>>> import numpy as np
>>> import numpy.linalg as la
>>> np.set_printoptions(precision=3, suppress=True, linewidth=140, sign=" ")
>>> rd = lambda a: np.round(a, 3) + 0
>>> E = np.load("block13.npy")
>>> print(rd(E))
[[-0.735  0.173  0.399 -0.18   0.297  0.387]
 [-0.147 -0.117  0.296 -0.651 -0.306 -0.6  ]
 [-0.441 -0.589 -0.051  0.494  0.174 -0.426]
 [-0.294 -0.377 -0.404 -0.156 -0.627  0.436]
 [-0.368  0.68  -0.241  0.319 -0.379 -0.315]
 [ 0.147 -0.073  0.728  0.417 -0.5    0.14 ]]
>>> # orthonormal columns
>>> print(rd(E[:, 3] @ E[:, 5]))
0.0
>>> print(rd(la.svd(E, compute_uv=False)))
[ 1.  1.  1.  1.  1.  1.]
>>> print(rd(E.T @ E))
[[ 1.  0.  0.  0.  0.  0.]
 [ 0.  1.  0.  0.  0.  0.]
 [ 0.  0.  1.  0.  0.  0.]
 [ 0.  0.  0.  1.  0.  0.]
 [ 0.  0.  0.  0.  1.  0.]
 [ 0.  0.  0.  0.  0.  1.]]
>>> print(rd(E @ E.T))
[[ 1.  0.  0.  0.  0.  0.]
 [ 0.  1.  0.  0.  0.  0.]
 [ 0.  0.  1.  0.  0.  0.]
 [ 0.  0.  0.  1.  0.  0.]
 [ 0.  0.  0.  0.  1.  0.]
 [ 0.  0.  0.  0.  0.  1.]]
>>> T = np.stack([E, 4 * E, E[::-1]])
>>> print(la.matrix_rank(T.reshape(3, -1)))
2
>>> print(T.shape)
(3, 6, 6)
>>> print(rd(la.det(T)))
[   -1. -4096.     1.]
>>> print(la.matrix_rank(T))
[ 6  6  6]
>>> x = np.array([-3, 0, -1, 0, -1, 3])
>>> print(rd(la.det(E)))
-1.0
>>> print(rd(np.sort(np.abs(np.degrees(np.angle(la.eigvals(E)))))))
[   0.      94.485   94.485  124.839  124.839  180.   ]
>>> print(6 - la.matrix_rank(E - np.eye(6), tol=1e-8))
1
>>> print(rd(la.norm(x)), rd(la.norm(E @ x)))
4.472 4.472
>>> m1 = np.abs(np.array([[5, 4, 0, 5], [2, 7, 9, 9], [1, 9, 2, 4], [8, 4, 7, 0]])) + np.eye(4)
>>> m1 = m1 / m1.sum(axis=1, keepdims=True)
>>> print(rd(m1))
[[ 0.4    0.267  0.     0.333]
 [ 0.071  0.286  0.321  0.321]
 [ 0.059  0.529  0.176  0.235]
 [ 0.4    0.2    0.35   0.05 ]]
>>> # rows sum to 1
>>> rng = np.random.default_rng(77349)
>>> lab = rng.permutation(4)
>>> print(lab)
[ 3  1  2  0]
>>> other = m1[lab][:, lab]
>>> print(np.allclose(other, m1))
False
>>> def softmax(z):
...     e = np.exp(z - z.max(axis=-1, keepdims=True))
...     return e / e.sum(axis=-1, keepdims=True)
... 
>>> print(rd(softmax(m1[3] + 2)))
[ 0.288  0.236  0.274  0.203]
>>> print(softmax(m1).sum(axis=1))
[ 1.  1.  1.  1.]
>>> att = m1 @ m1.T / np.sqrt(4)
>>> print(rd(softmax(att + np.triu(np.full(att.shape, -np.inf), 1))))
[[ 1.     0.     0.     0.   ]
 [ 0.49   0.51   0.     0.   ]
 [ 0.324  0.331  0.345  0.   ]
 [ 0.248  0.246  0.245  0.26 ]]
>>> print(rd(softmax(att)))
[[ 0.261  0.244  0.248  0.247]
 [ 0.245  0.255  0.254  0.245]
 [ 0.246  0.251  0.262  0.241]
 [ 0.248  0.246  0.245  0.26 ]]
>>> other = np.array([[-2, 0], [-1, -1]])
>>> W2 = np.kron(other, m1)
>>> print(W2.shape)
(8, 8)
>>> print(rd(la.norm(W2, 2)), rd(la.norm(other, 2) * la.norm(m1, 2)))
2.323 2.323
>>> print(rd(W2))
[[-0.8   -0.533  0.    -0.667  0.     0.     0.     0.   ]
 [-0.143 -0.571 -0.643 -0.643  0.     0.     0.     0.   ]
 [-0.118 -1.059 -0.353 -0.471  0.     0.     0.     0.   ]
 [-0.8   -0.4   -0.7   -0.1    0.     0.     0.     0.   ]
 [-0.4   -0.267  0.    -0.333 -0.4   -0.267  0.    -0.333]
 [-0.071 -0.286 -0.321 -0.321 -0.071 -0.286 -0.321 -0.321]
 [-0.059 -0.529 -0.176 -0.235 -0.059 -0.529 -0.176 -0.235]
 [-0.4   -0.2   -0.35  -0.05  -0.4   -0.2   -0.35  -0.05 ]]
